In [1]: import numpy as np

In [2]: np.set_printoptions(precision=1, suppress=True, linewidth=200)

In [3]: rng = np.random.default_rng(648398)

In [4]: ang = np.sort(rng.uniform(-2, 2, 10))

In [5]: arr = np.c_[ang, ang ** 2, ang ** 3] @ np.array([[0, 1, -2], [2, -2, 0], [-1, 0, -2]])

In [6]: arr.round(1) + 0
Out[6]: 
array([[  4.2,  -3.8,   5.3],
       [  1.8,  -2.1,   2.6],
       [  1.7,  -2. ,   2.5],
       [  0. ,   0.1,  -0.2],
       [  0.1,   0.1,  -0.6],
       [  0.6,  -0.2,  -1.8],
       [  0.6,  -0.3,  -2.1],
       [  0.8,  -0.6,  -3. ],
       [  0.9,  -0.7,  -3.1],
       [  0. ,  -5.9, -19.7]])

In [7]: cov = np.cov(arr, rowvar=False)

In [8]: round(np.corrcoef(arr[:, 1], arr[:, 2])[0, 1], 1)
Out[8]: np.float64(0.5)

In [9]: arr.std(axis=0)
Out[9]: array([1.2, 1.9, 6.4])

In [10]: cov
Out[10]: 
array([[ 1.6, -0.9,  4.9],
       [-0.9,  3.9,  6.6],
       [ 4.9,  6.6, 46.2]])

In [11]: np.kron(np.eye(2, dtype=int), cov)
Out[11]: 
array([[ 1.6, -0.9,  4.9,  0. , -0. ,  0. ],
       [-0.9,  3.9,  6.6, -0. ,  0. ,  0. ],
       [ 4.9,  6.6, 46.2,  0. ,  0. ,  0. ],
       [ 0. , -0. ,  0. ,  1.6, -0.9,  4.9],
       [-0. ,  0. ,  0. , -0.9,  3.9,  6.6],
       [ 0. ,  0. ,  0. ,  4.9,  6.6, 46.2]])

In [12]: round(np.linalg.eigvals(cov).sum().real, 1)
Out[12]: np.float64(51.6)

In [13]: d = np.linalg.norm(arr[:, None] - arr[None], axis=-1)

In [14]: np.flatnonzero(d[2] < d.mean() / 2)
Out[14]: array([1, 2])

In [15]: np.linalg.norm(arr - arr.mean(axis=0), axis=1)
Out[15]: array([ 8.3,  4.7,  4.6,  2.7,  2.4,  1.4,  1.3,  1.4,  1.4, 18.2])

In [16]: np.linalg.norm(arr, axis=1)
Out[16]: array([ 7.8,  3.7,  3.7,  0.2,  0.7,  1.9,  2.2,  3.2,  3.3, 20.5])

In [17]: d[2]
Out[17]: array([ 4.1,  0.1,  0. ,  3.8,  4.1,  4.9,  5.1,  5.7,  5.9, 22.6])

In [18]: Z = arr[[1, 5]].astype(float)

In [19]: for _ in range(3):
    ...:     lab = np.linalg.norm(arr[:, None] - Z, axis=-1).argmin(axis=1)
    ...:     Z = np.array([arr[lab == j].mean(axis=0) for j in range(2)])
    ...: 

In [20]: lab
Out[20]: array([0, 0, 0, 1, 1, 1, 1, 1, 1, 1])

In [21]: np.abs(Z[1] - Z[0]).argmax()
Out[21]: np.int64(2)

In [22]: np.bincount(lab)
Out[22]: array([3, 7])

In [23]: proj = arr @ np.linalg.solve(arr.T @ arr, arr.T)

In [24]: round(float(np.trace(proj)), 1)
Out[24]: 3.0

In [25]: np.round(np.linalg.eigvalsh(proj), 1) + 0
Out[25]: array([0., 0., 0., 0., 0., 0., 0., 1., 1., 1.])

In [26]: K = np.load("x.npy")

In [27]: K
Out[27]: 
array([[-1, -1],
       [-1, -2]])

In [28]: q, vecs = np.linalg.qr(K[:, :1])[0], np.linalg.qr(K[:, 1:])[0]

In [29]: s = np.linalg.svd(q.T @ vecs, compute_uv=False)

In [30]: np.round(np.linalg.norm(q @ q.T - vecs @ vecs.T, 2), 1)
Out[30]: np.float64(0.3)

In [31]: s
Out[31]: array([0.9])

In [32]: ev, vecs = np.linalg.eig(K)

In [33]: round(float(np.prod(ev)), 1)
Out[33]: 1.0

In [34]: np.round(K @ vecs[:, 0] - ev[0] * vecs[:, 0], 1) + 0
Out[34]: array([0., 0.])

In [35]: np.sort(np.linalg.eigvals(K.T))
Out[35]: array([-2.6, -0.4])

In [36]: ev
Out[36]: array([-0.4, -2.6])

In [37]: X = np.loadtxt("w.csv", delimiter=",")

In [38]: X.round(1) + 0
Out[38]: 
array([[ 6.9, -6.8,  2.5],
       [ 6.9, -6.8,  2.5],
       [-9.2, -2.6, -3.1],
       [-3.5,  9.3, -1.4],
       [ 9.3,  1.7,  3.2],
       [-9. , -3.1, -3. ],
       [ 6.9, -6.8,  2.5],
       [-8.6,  4.1, -3. ],
       [-6.1, -7.7, -1.9],
       [ 7.2, -6.5,  2.6],
       [ 5.6,  8.1,  1.8],
       [-8.7,  3.8, -3.1],
       [-8.1, -5.2, -2.7],
       [-1.7,  9.8, -0.8],
       [-6.7, -7.1, -2.2],
       [ 0.6, 10. ,  0. ],
       [ 9.1,  2.9,  3.1],
       [ 8.7,  4. ,  2.9]])

In [39]: # rows and columns are dependent

In [40]: r = np.linalg.matrix_rank(X)

In [41]: r
Out[41]: np.int64(2)

In [42]: ns = np.linalg.svd(X)[2][r:].T

In [43]: np.linalg.matrix_rank(X.T @ X), np.linalg.matrix_rank(X @ X.T)
Out[43]: (np.int64(2), np.int64(2))

In [44]: np.round(ns @ ns.T, 1) + 0
Out[44]: 
array([[ 0.1,  0. , -0.3],
       [ 0. ,  0. ,  0. ],
       [-0.3,  0. ,  0.9]])

In [45]: [int(np.linalg.matrix_rank(X[:i])) for i in range(1, len(X) + 1)]
Out[45]: [1, 2, 2, 2, 2, 2, 2, 2, 2, 2, 2, 2, 2, 2, 2, 2, 2, 2]

In [46]: np.allclose(X @ ns, 0)
Out[46]: True

In [47]: np.round(X @ ns, 1) + 0
Out[47]: 
array([[0.],
       [0.],
       [0.],
       [0.],
       [0.],
       [0.],
       [0.],
       [0.],
       [0.],
       [0.],
       [0.],
       [0.],
       [0.],
       [0.],
       [0.],
       [0.],
       [0.],
       [0.]])

In [48]: [int(np.linalg.matrix_rank(X[:, :j + 1])) for j in range(3)]
Out[48]: [1, 2, 2]

In [49]: Z = X[[17, 8]].astype(float)

In [50]: for _ in range(5):
    ...:     lab = np.linalg.norm(X[:, None] - Z, axis=-1).argmin(axis=1)
    ...:     Z = np.array([X[lab == j].mean(axis=0) for j in range(2)])
    ...: 

In [51]: lab
Out[51]: array([0, 0, 1, 0, 0, 1, 0, 1, 1, 0, 0, 1, 1, 0, 1, 0, 0, 0])

In [52]: np.bincount(lab)
Out[52]: array([11,  7])

In [53]: Z
Out[53]: 
array([[ 5.1,  1.7,  1.7],
       [-8. , -2.5, -2.7]])

In [54]: d = np.linalg.norm(X[:, None] - X[None], axis=-1)

In [55]: np.linalg.norm(X, axis=1)
Out[55]: array([10., 10., 10., 10., 10., 10., 10., 10., 10., 10., 10., 10., 10., 10., 10., 10., 10., 10.])

In [56]: np.flatnonzero(d[11] < d.mean() / 2)
Out[56]: array([ 7, 11])

In [57]: d.shape
Out[57]: (18, 18)

In [58]: data = np.array([[2, 0, 0, 0], [0, 0, 3, 0], [0, 0, 0, 2], [0, -1, 0, 0]])

In [59]: data
Out[59]: 
array([[ 2,  0,  0,  0],
       [ 0,  0,  3,  0],
       [ 0,  0,  0,  2],
       [ 0, -1,  0,  0]])

In [60]: ang = np.radians(30)

In [61]: Rm = np.eye(4)

In [62]: Rm[3, 3] = Rm[1, 1] = np.cos(ang)

In [63]: Rm[3, 1], Rm[1, 3] = -np.sin(ang), np.sin(ang)

In [64]: Rm
Out[64]: 
array([[ 1. ,  0. ,  0. ,  0. ],
       [ 0. ,  0.9,  0. ,  0.5],
       [ 0. ,  0. ,  1. ,  0. ],
       [ 0. , -0.5,  0. ,  0.9]])

In [65]: M2 = data @ Rm.T

In [66]: np.abs(M2 - data).max(axis=0)
Out[66]: array([0. , 1. , 0. , 0.5])

In [67]: round(float(np.linalg.det(Rm)), 1), np.round(np.trace(Rm), 1)
Out[67]: (1.0, np.float64(3.7))

In [68]: np.allclose(np.linalg.norm(data, axis=1), np.linalg.norm(M2, axis=1))
Out[68]: True

In [69]: x = np.array([1, 3, 0, 3])

In [70]: Rm.T @ (Rm @ x)
Out[70]: array([1., 3., 0., 3.])

In [71]: 4 - np.linalg.matrix_rank(Rm - np.eye(4), tol=1e-8)
Out[71]: np.int64(2)

In [72]: q = data.astype(float).copy()

In [73]: for j in range(4):
    ...:     q[:, j] -= q[:, :j] @ (q[:, :j].T @ q[:, j])
    ...:     q[:, j] /= np.linalg.norm(q[:, j])
    ...: 

In [74]: q
Out[74]: 
array([[ 1.,  0.,  0.,  0.],
       [ 0.,  0.,  1.,  0.],
       [ 0.,  0.,  0.,  1.],
       [ 0., -1.,  0.,  0.]])

In [75]: data @ data
Out[75]: 
array([[ 4,  0,  0,  0],
       [ 0,  0,  0,  6],
       [ 0, -2,  0,  0],
       [ 0,  0, -3,  0]])

In [76]: np.round(np.linalg.det(data), 1)
Out[76]: np.float64(-12.0)

In [77]: np.sort(np.linalg.eigvals(data).real)
Out[77]: array([-1.8,  0.9,  0.9,  2. ])

In [78]: np.flatnonzero(np.linalg.matrix_power((data != 0) + (data.T != 0) + np.eye(4), 4)[0])
Out[78]: array([0])

In [79]: (data != 0).astype(int)
Out[79]: 
array([[1, 0, 0, 0],
       [0, 0, 1, 0],
       [0, 0, 0, 1],
       [0, 1, 0, 0]])
